% python3 -q
>>> import numpy as np
>>> np.set_printoptions(precision=2, suppress=True, linewidth=140)
>>> Y = np.array([[3, -5, 1], [-4, 3, 3], [1, 4, -4]])
>>> J = np.triu(Y, 1)
>>> J
array([[ 0, -5,  1],
       [ 0,  0,  3],
       [ 0,  0,  0]])
>>> # triangular, det is the product of the diagonal
>>> rng = np.random.default_rng(61)
>>> Y = J + rng.integers(-2, 3, (3, 2)) @ rng.integers(-2, 3, (2, 3))
>>> Y
array([[ 0, -7, -1],
       [ 1,  3,  3],
       [ 0,  2,  2]])
>>> np.round(np.linalg.svd(Y - J, compute_uv=False), 2) + 0
array([4.69, 2.  , 0.  ])
>>> np.abs(Y - J).sum(axis=1)
array([4, 4, 4])
>>> np.linalg.matrix_rank(J, rtol=0.1)
np.int64(2)
>>> np.linalg.cond(J) > 100
np.True_
>>> round(np.linalg.norm(J, 2) / np.linalg.norm(J), 2)
np.float64(0.87)
>>> np.argsort(-np.linalg.norm(J, axis=0).round(6), kind="stable")[:3]
array([1, 2, 0])
>>> [round(float(x), 2) for x in np.linalg.svd(J, compute_uv=False)[:3]]
[5.15, 2.91, 0.0]
>>> round(np.trace(np.linalg.pinv(J) @ J), 2)
np.float64(2.0)
>>> np.allclose(J[:-1].T @ np.linalg.lstsq(J[:-1].T, J[-1])[0], J[-1])
True
>>> M = np.load("m.npy")
>>> M
array([[ 0,  0,  0,  0,  0],
       [ 0, -5,  0,  0,  0],
       [ 0,  0, -4,  0,  0],
       [ 0,  0,  0,  1,  0],
       [ 0,  0,  0,  0,  1]])
>>> # triangular: eigenvalues sit on the diagonal
>>> [round(float(np.linalg.det(M[:i, :i])), 2) + 0 for i in range(1, 6)]
[0.0, 0.0, 0.0, 0.0, 0.0]
>>> round(float(np.linalg.eigvalsh(M).min()), 2)
-5.0
>>> rank = np.linalg.matrix_rank(M)
>>> rank
np.int64(4)
>>> null = np.linalg.svd(M)[2][rank:].T
>>> np.linalg.matrix_rank(M.T @ M), np.linalg.matrix_rank(M @ M.T)
(np.int64(4), np.int64(4))
>>> null[:, 0] / null[np.abs(null[:, 0]).round(6).argmax(), 0]
array([1., 0., 0., 0., 0.])
>>> [int(np.linalg.matrix_rank(np.delete(M, i, axis=0))) for i in range(5)]
[4, 3, 3, 3, 3]
>>> null @ null.T
array([[1., 0., 0., 0., 0.],
       [0., 0., 0., 0., 0.],
       [0., 0., 0., 0., 0.],
       [0., 0., 0., 0., 0.],
       [0., 0., 0., 0., 0.]])
>>> X = np.array([[0, 1, 1, 0, 0, 1, 1],
...     [1, 0, 1, 0, 0, 1, 0],
...     [1, 1, 0, 0, 0, 1, 1],
...     [0, 0, 0, 0, 1, 0, 0],
...     [0, 0, 0, 1, 0, 0, 0],
...     [1, 1, 1, 0, 0, 0, 1],
...     [1, 0, 1, 0, 0, 1, 0]])
>>> np.all(np.linalg.eigvalsh(X) > 0)
np.False_
>>> np.round(np.linalg.eigvalsh(X).min(), 2)
np.float64(-1.65)
>>> Y = np.array([[-1, -1, 1, 1, -2, 0],
...     [2, -1, 2, -2, 2, -2],
...     [-2, -1, -2, 0, 0, 0],
...     [-2, -2, 0, 1, -1, -1],
...     [1, -1, 0, 2, -2, -2],
...     [2, 1, -1, -1, 0, 2]])
>>> data = np.triu(Y)
>>> data
array([[-1, -1,  1,  1, -2,  0],
       [ 0, -1,  2, -2,  2, -2],
       [ 0,  0, -2,  0,  0,  0],
       [ 0,  0,  0,  1, -1, -1],
       [ 0,  0,  0,  0, -2, -2],
       [ 0,  0,  0,  0,  0,  2]])
>>> [int(np.linalg.matrix_rank(np.linalg.matrix_power(data, p))) for p in range(1, 7)]
[6, 6, 6, 6, 6, 6]
>>> np.prod(np.diag(data)), round(np.linalg.det(data), 2)
(np.int64(8), np.float64(8.0))
>>> O, r_ = np.linalg.qr(data)
>>> O.T @ O
array([[1., 0., 0., 0., 0., 0.],
       [0., 1., 0., 0., 0., 0.],
       [0., 0., 1., 0., 0., 0.],
       [0., 0., 0., 1., 0., 0.],
       [0., 0., 0., 0., 1., 0.],
       [0., 0., 0., 0., 0., 1.]])
>>> abs(r_[0, 0]), round(np.linalg.norm(data[:, 0]), 2)
(np.float64(1.0), np.float64(1.0))
>>> np.trace(O @ O.T)
np.float64(6.0)
>>> O
array([[ 1.,  0.,  0.,  0.,  0.,  0.],
       [-0.,  1.,  0.,  0.,  0.,  0.],
       [-0., -0.,  1.,  0.,  0.,  0.],
       [-0., -0., -0.,  1.,  0.,  0.],
       [-0., -0., -0., -0.,  1.,  0.],
       [-0., -0., -0., -0., -0.,  1.]])
>>> np.allclose(data @ data.T, data.T @ data)
False
>>> (data + data.T) / 2
array([[-1. , -0.5,  0.5,  0.5, -1. ,  0. ],
       [-0.5, -1. ,  1. , -1. ,  1. , -1. ],
       [ 0.5,  1. , -2. ,  0. ,  0. ,  0. ],
       [ 0.5, -1. ,  0. ,  1. , -0.5, -0.5],
       [-1. ,  1. ,  0. , -0.5, -2. , -1. ],
       [ 0. , -1. ,  0. , -0.5, -1. ,  2. ]])
>>> np.sort(np.abs(np.linalg.eigvals(data)))
array([1., 1., 1., 2., 2., 2.])
>>> (data - data.T) / 2
array([[ 0. , -0.5,  0.5,  0.5, -1. ,  0. ],
       [ 0.5,  0. ,  1. , -1. ,  1. , -1. ],
       [-0.5, -1. ,  0. ,  0. ,  0. ,  0. ],
       [-0.5,  1. ,  0. ,  0. , -0.5, -0.5],
       [ 1. , -1. ,  0. ,  0.5,  0. , -1. ],
       [ 0. ,  1. ,  0. ,  0.5,  1. ,  0. ]])
>>> K = np.loadtxt("case9.csv", delimiter=",")
>>> K
array([[-7.8 ,  1.09],
       [ 1.09, -2.2 ]])
>>> np.abs(K).max()
np.float64(7.8)
>>> np.linalg.svd(K, compute_uv=False)
array([8., 2.])
>>> K.sum(axis=1)
array([-6.71, -1.11])
>>> np.linalg.matrix_rank(K)
np.int64(2)
>>> U, sv, VT = np.linalg.svd(J)
>>> sv
array([5.15, 2.91, 0.  ])
>>> Y = U[:, :2] @ np.diag(sv[:2]) @ VT[:2]
>>> Y.round(2) + 0
array([[ 0., -5.,  1.],
       [ 0.,  0.,  3.],
       [ 0.,  0.,  0.]])
>>> round(float(np.linalg.norm(J - Y, 2)), 2), sv[2]
(0.0, np.float64(0.0))
>>> round(float(np.abs(J - Y).max()), 2)
0.0
>>> np.einsum("ii->", K)
np.float64(-10.0)
>>> np.round(np.linalg.det(K.T), 2)
np.float64(15.97)
>>> np.poly(K)
array([ 1.  , 10.  , 15.97])
>>> O, _ = np.linalg.qr(np.array([[0.1, 1.2, 1.4, -0.2],
...     [1.7, 0.5, 0.1, 0.5],
...     [-1.4, -0.8, -0.3, -0.9],
...     [0.5, 0.4, 1.6, 1.0]]))
>>> W0 = O[:, :3]
>>> W0
array([[-0.04,  0.95,  0.12],
       [-0.75, -0.22,  0.05],
       [ 0.62, -0.14, -0.27],
       [-0.22,  0.15, -0.95]])
>>> # keeps lengths
>>> O, vecs = np.linalg.qr(W0[:, :2])[0], np.linalg.qr(W0[:, 2:])[0]
>>> sv = np.linalg.svd(O.T @ vecs, compute_uv=False)
>>> sv.round(2) + 0
array([0.])
>>> np.round(np.linalg.norm(O @ O.T - vecs @ vecs.T, 2), 2)
np.float64(1.0)
>>> def softmax(z):
...     e = np.exp(z - z.max(axis=-1, keepdims=True))
...     return e / e.sum(axis=-1, keepdims=True)
... 
>>> softmax(W0[2] + 5)
array([0.53, 0.25, 0.22])
>>> softmax(W0).sum(axis=1)
array([1., 1., 1., 1.])
>>> S = W0 @ W0.T / np.sqrt(3)
>>> softmax(S).round(6).argmax(axis=1)
array([0, 1, 2, 3])
>>> softmax(S + np.triu(np.full(S.shape, -np.inf), 1))
array([[1.  , 0.  , 0.  , 0.  ],
       [0.39, 0.61, 0.  , 0.  ],
       [0.3 , 0.26, 0.44, 0.  ],
       [0.21, 0.21, 0.22, 0.36]])
>>> softmax(S)
array([[0.38, 0.2 , 0.2 , 0.23],
       [0.22, 0.34, 0.19, 0.25],
       [0.22, 0.19, 0.33, 0.26],
       [0.21, 0.21, 0.22, 0.36]])
>>> softmax(S)[2] @ W0
array([-0.01,  0.16, -0.3 ])
>>> Y = np.c_[W0[:, :1] @ np.array([[-2]]), np.array([-1, 0, 1, -2])]
>>> Y
array([[ 0.09, -1.  ],
       [ 1.5 ,  0.  ],
       [-1.24,  1.  ],
       [ 0.44, -2.  ]])
>>> np.linalg.norm(np.linalg.qr(W0)[0].T @ Y, axis=0) ** 2 / ((Y ** 2).sum(axis=0) + 1e-12)
array([1.  , 0.91])
>>> hat = W0 @ np.linalg.solve(W0.T @ W0, W0.T)
>>> np.trace(hat)
np.float64(3.0)
>>> hat @ W0[:, 0]
array([-0.04, -0.75,  0.62, -0.22])
>>> np.allclose(hat @ hat, hat)
True
>>> ang = np.radians(15)
>>> r_ = np.eye(3)
>>> r_[2, 2] = r_[1, 1] = np.cos(ang)
>>> r_[2, 1], r_[1, 2] = -np.sin(ang), np.sin(ang)
>>> r_
array([[ 1.  ,  0.  ,  0.  ],
       [ 0.  ,  0.97,  0.26],
       [ 0.  , -0.26,  0.97]])
>>> Y = W0 @ r_.T
>>> np.linalg.svd(W0, compute_uv=False), np.linalg.svd(Y, compute_uv=False)
(array([1., 1., 1.]), array([1., 1., 1.]))
>>> np.allclose(W0 @ W0.T, Y @ Y.T)
True
>>> round(np.linalg.det(r_), 2), np.round(np.trace(r_), 2)
(np.float64(1.0), np.float64(2.93))
>>> Y
array([[-0.04,  0.95, -0.13],
       [-0.75, -0.2 ,  0.1 ],
       [ 0.62, -0.21, -0.22],
       [-0.22, -0.11, -0.96]])
>>> np.abs(Y - W0).max(axis=0)
array([0.  , 0.25, 0.25])
>>> Y = np.array([[3, 0, 3, 2, 0],
...     [1, 0, 2, 2, 3],
...     [1, 1, 0, 3, 1],
...     [0, 2, 3, 1, 3],
...     [0, 3, 0, 0, 0]])
>>> F = np.triu(Y)
>>> F
array([[3, 0, 3, 2, 0],
       [0, 0, 2, 2, 3],
       [0, 0, 0, 3, 1],
       [0, 0, 0, 1, 3],
       [0, 0, 0, 0, 0]])
>>> # rows and columns are dependent
>>> vals, vecs = np.linalg.eigh(M)
>>> vec = np.array([1, 1, 2, 0, 0])
>>> np.abs(M).sum(axis=1).max(), np.abs(vals).max()
(np.int64(5), np.float64(5.0))
>>> vecs * np.maximum(vals, 0) @ vecs.T
array([[0., 0., 0., 0., 0.],
       [0., 0., 0., 0., 0.],
       [0., 0., 0., 0., 0.],
       [0., 0., 0., 1., 0.],
       [0., 0., 0., 0., 1.]])
>>> np.sort(np.linalg.eigvals(F))
array([0., 0., 0., 1., 3.])
>>> np.linalg.matrix_rank(F - F[0, 0] * np.eye(5))
np.int64(4)
>>> F @ F
array([[ 9,  0,  9, 17,  9],
       [ 0,  0,  0,  8,  8],
       [ 0,  0,  0,  3,  9],
       [ 0,  0,  0,  1,  3],
       [ 0,  0,  0,  0,  0]])
>>> [int(np.linalg.matrix_rank(np.linalg.matrix_power(F, p))) for p in range(1, 6)]
[4, 3, 2, 2, 2]
>>> round(float(np.trace(np.linalg.pinv(F) @ F)), 2)
4.0
>>> [round(float(x), 2) for x in np.linalg.svd(F, compute_uv=False)[:3]]
[6.19, 3.93, 2.07]
>>> np.linalg.matrix_rank(F, rtol=0.1)
np.int64(4)
>>> round(float(np.linalg.norm(F, 2) / np.linalg.norm(F)), 2)
0.81
>>> blk = np.stack([W0, -1 * W0, W0[::-1]])
>>> np.linalg.norm(blk, axis=(1, 2))
array([1.73, 1.73, 1.73])
>>> np.linalg.matrix_rank(blk.reshape(3, -1))
np.int64(2)
>>> (blk @ W0.T).shape
(3, 4, 4)
